$ python -q
>>> import numpy as np
>>> from numpy import linalg as LA
>>> np.set_printoptions(precision=1, suppress=True, linewidth=200)
>>> M = np.load("run13.npy")
>>> M
array([[54, 26, 40],
       [26, 17, 16],
       [40, 16, 34]])
>>> # symmetric, so the eigenvalues are real
>>> np.argsort(-LA.norm(M, axis=0).round(6), kind="stable")[:3]
array([0, 2, 1])
>>> [round(float(x), 1) for x in LA.svd(M, compute_uv=False)[:3]]
[96.8, 7.6, 0.7]
>>> round(np.abs(LA.eigvals(M)).max(), 1)
np.float64(96.8)
>>> assert M == M.T
Traceback (most recent call last):
  File "<python-input-9>", line 1, in <module>
    assert M == M.T
           ^^^^^^^^
ValueError: The truth value of an array with more than one element is ambiguous. Use a.any() or a.all()
>>> (M - M.T) / 2
array([[0., 0., 0.],
       [0., 0., 0.],
       [0., 0., 0.]])
>>> (M + M.T) / 2
array([[54., 26., 40.],
       [26., 17., 16.],
       [40., 16., 34.]])
>>> np.allclose(M, M.T)
True
>>> np.round(LA.det(M), 1)
np.float64(484.0)
>>> M @ M
array([[5192, 2486, 3936],
       [2486, 1221, 1856],
       [3936, 1856, 3012]])
>>> x0 = np.ones(3)
>>> for _ in range(6):
...     x0 = M @ x0
...     x0 /= LA.norm(x0)
...     print(round(x0 @ M @ x0, 1))
... 
96.8
96.8
96.8
96.8
96.8
96.8
>>> round(LA.eigvalsh(M)[-1], 1)
np.float64(96.8)
>>> x0
array([0.7, 0.4, 0.6])
>>> rng = np.random.default_rng(90)
>>> z = rng.permutation(3)
>>> out = M[:, z] * rng.choice([-1, 1], 3)
>>> out
array([[-26,  40, -54],
       [-17,  16, -26],
       [-16,  34, -40]])
>>> U, _, Vt = LA.svd(M.T @ out)
>>> z
array([1, 2, 0])
>>> np.round(LA.lstsq(M, out)[0], 1) + 0
array([[ 0.,  0., -1.],
       [-1.,  0.,  0.],
       [ 0.,  1.,  0.]])
>>> np.round(U @ Vt, 1) + 0
array([[ 0.,  0., -1.],
       [-1.,  0.,  0.],
       [ 0.,  1.,  0.]])
